% python3 -q
>>> import numpy as np
>>> import numpy.linalg as la
>>> np.set_printoptions(precision=2, suppress=True, linewidth=120, floatmode="fixed")
>>> rnd = lambda a: np.round(a, 2) + 0
>>> A = np.load("run1.npy")
>>> A
array([[ 0.17, -1.21,  0.26],
       [ 1.25,  1.24, -1.31],
       [-5.17,  1.73, -0.70],
       [-3.55, -0.78, -3.92],
       [ 5.18,  2.20, -1.85],
       [-0.61,  1.79,  1.38],
       [ 5.26,  0.26, -1.01],
       [ 7.94, -3.39,  0.46],
       [-3.63,  1.70,  0.25],
       [-4.47,  1.98,  0.03],
       [-3.84,  0.06, -2.13],
       [-0.86,  1.07,  2.92],
       [ 2.92,  0.51, -1.17],
       [-4.17,  3.36,  0.39],
       [-0.44, -3.34,  1.84],
       [-0.66,  3.89, -1.13],
       [-4.72, -0.63,  1.65],
       [ 1.40,  0.63,  4.71],
       [-0.02,  2.35,  3.06],
       [-4.04,  3.35, -0.63],
       [ 3.66, -2.00, -0.21],
       [ 0.25,  1.68, -0.56],
       [ 4.35,  1.98, -5.79],
       [ 3.45,  1.93, -1.11]])
>>> B = np.c_[A[:, :2] @ np.array([[3, 6], [7, 6]]), np.array([4, 2, 2, 4, 4, 0, 1, 3, 3, 3, 4, 3, 5, 1, 3, 3, 1, 3, 0, 2, 0, 2, 0, 2])]
>>> rnd(B)
array([[ -7.96,  -6.24,   4.00],
       [ 12.43,  14.94,   2.00],
       [ -3.40, -20.64,   2.00],
       [-16.11, -25.98,   4.00],
       [ 30.94,  44.28,   4.00],
       [ 10.70,   7.08,   0.00],
       [ 17.60,  33.12,   1.00],
       [  0.09,  27.30,   3.00],
       [  1.01, -11.58,   3.00],
       [  0.45, -14.94,   3.00],
       [-11.10, -22.68,   4.00],
       [  4.91,   1.26,   3.00],
       [ 12.33,  20.58,   5.00],
       [ 11.01,  -4.86,   1.00],
       [-24.70, -22.68,   3.00],
       [ 25.25,  19.38,   3.00],
       [-18.57, -32.10,   1.00],
       [  8.61,  12.18,   3.00],
       [ 16.39,  13.98,   0.00],
       [ 11.33,  -4.14,   2.00],
       [ -3.02,   9.96,   0.00],
       [ 12.51,  11.58,   2.00],
       [ 26.91,  37.98,   0.00],
       [ 23.86,  32.28,   2.00]])
>>> la.matrix_rank(np.c_[A, B])
np.int64(4)
>>> rnd(la.norm(B - A @ la.lstsq(A, B)[0], axis=0))
array([ 0.00,  0.00, 12.75])
>>> rnd(la.norm(la.qr(A)[0].T @ B, axis=0) ** 2 / ((B ** 2).sum(axis=0) + 1e-12))
array([1.00, 1.00, 0.07])
>>> X = np.load("sample2.npy")
>>> X
array([[ 0.02, -0.14, -0.98, -0.14],
       [-0.14,  0.98, -0.14, -0.02],
       [-0.98, -0.14,  0.02, -0.14],
       [-0.14, -0.02, -0.14,  0.98]])
>>> np.kron(np.eye(2, dtype=int), X)
array([[ 0.02, -0.14, -0.98, -0.14,  0.00, -0.00, -0.00, -0.00],
       [-0.14,  0.98, -0.14, -0.02, -0.00,  0.00, -0.00, -0.00],
       [-0.98, -0.14,  0.02, -0.14, -0.00, -0.00,  0.00, -0.00],
       [-0.14, -0.02, -0.14,  0.98, -0.00, -0.00, -0.00,  0.00],
       [ 0.00, -0.00, -0.00, -0.00,  0.02, -0.14, -0.98, -0.14],
       [-0.00,  0.00, -0.00, -0.00, -0.14,  0.98, -0.14, -0.02],
       [-0.00, -0.00,  0.00, -0.00, -0.98, -0.14,  0.02, -0.14],
       [-0.00, -0.00, -0.00,  0.00, -0.14, -0.02, -0.14,  0.98]])
>>> rnd(la.eigvals(X).sum().real)
np.float64(2.0)
>>> rnd(la.det(X.T))
np.float64(-1.0)
>>> rnd(la.det(X[::-1]))
np.float64(-1.0)
>>> rnd(la.eigvals(X))
array([ 1.00, -1.00,  1.00,  1.00])
>>> rnd(la.pinv(X))
array([[ 0.02, -0.14, -0.98, -0.14],
       [-0.14,  0.98, -0.14, -0.02],
       [-0.98, -0.14,  0.02, -0.14],
       [-0.14, -0.02, -0.14,  0.98]])
>>> rnd(X[:, 0] @ X[:, 3])
np.float64(0.0)
>>> rnd(X.T @ X)
array([[1.00, 0.00, 0.00, 0.00],
       [0.00, 1.00, 0.00, 0.00],
       [0.00, 0.00, 1.00, 0.00],
       [0.00, 0.00, 0.00, 1.00]])
>>> rnd(la.svd(X, compute_uv=False))
array([1.00, 1.00, 1.00, 1.00])
>>> w, V = la.eigvalsh(X)
Traceback (most recent call last):
  File "<python-input-22>", line 1, in <module>
    w, V = la.eigvalsh(X)
    ^^^^
ValueError: too many values to unpack (expected 2)
>>> w, V = la.eigh(X)
>>> rnd(V @ np.diag(w) @ V.T)
array([[ 0.02, -0.14, -0.98, -0.14],
       [-0.14,  0.98, -0.14, -0.02],
       [-0.98, -0.14,  0.02, -0.14],
       [-0.14, -0.02, -0.14,  0.98]])
>>> rnd(la.eigvalsh(X @ X))
array([1.00, 1.00, 1.00, 1.00])
>>> rnd(V.T @ V)
array([[1.00, 0.00, 0.00, 0.00],
       [0.00, 1.00, 0.00, 0.00],
       [0.00, 0.00, 1.00, 0.00],
       [0.00, 0.00, 0.00, 1.00]])
>>> rnd(la.eigvalsh(X + 5 * np.eye(4)))
array([4.00, 6.00, 6.00, 6.00])
>>> rnd(w)
array([-1.00,  1.00,  1.00,  1.00])
>>> w.sum(), np.trace(X)
(np.float64(2.0), np.float64(2.0))
>>> np.all(la.eigvalsh(X) > 0)
np.False_
>>> [round(float(la.det(X[:i, :i])), 2) + 0 for i in range(1, 5)]
[0.02, 0.0, -0.98, -1.0]
>>> M = np.loadtxt("x.csv", delimiter=",")
>>> M
array([[ 0.00,  0.00,  0.00,  0.00,  0.00,  0.00,  0.00],
       [ 0.00,  0.00,  0.00,  0.00,  0.00,  0.00,  0.00],
       [ 0.00,  0.00,  0.00,  0.00,  0.00,  0.00,  0.00],
       [ 0.00,  0.00,  0.00,  0.00,  0.00,  3.00,  1.00],
       [-1.00,  0.00,  0.00,  0.00,  0.00,  0.00, -1.00],
       [ 0.00,  0.00,  0.00, -1.00, -1.00,  0.00,  0.00],
       [ 0.00,  0.00,  0.00,  0.00,  0.00,  2.00,  3.00]])
>>> # 3 blocks once reordered
>>> rank = la.matrix_rank(M)
>>> rank
np.int64(4)
>>> null = la.svd(M)[2][rank:].T
>>> [int(la.matrix_rank(M[:i])) for i in range(1, len(M) + 1)]
[0, 0, 0, 1, 2, 3, 4]
>>> null.shape
(7, 3)
>>> [int(la.matrix_rank(M[:, :j + 1])) for j in range(7)]
[1, 1, 1, 2, 2, 3, 4]
>>> np.allclose(M @ null, 0)
True
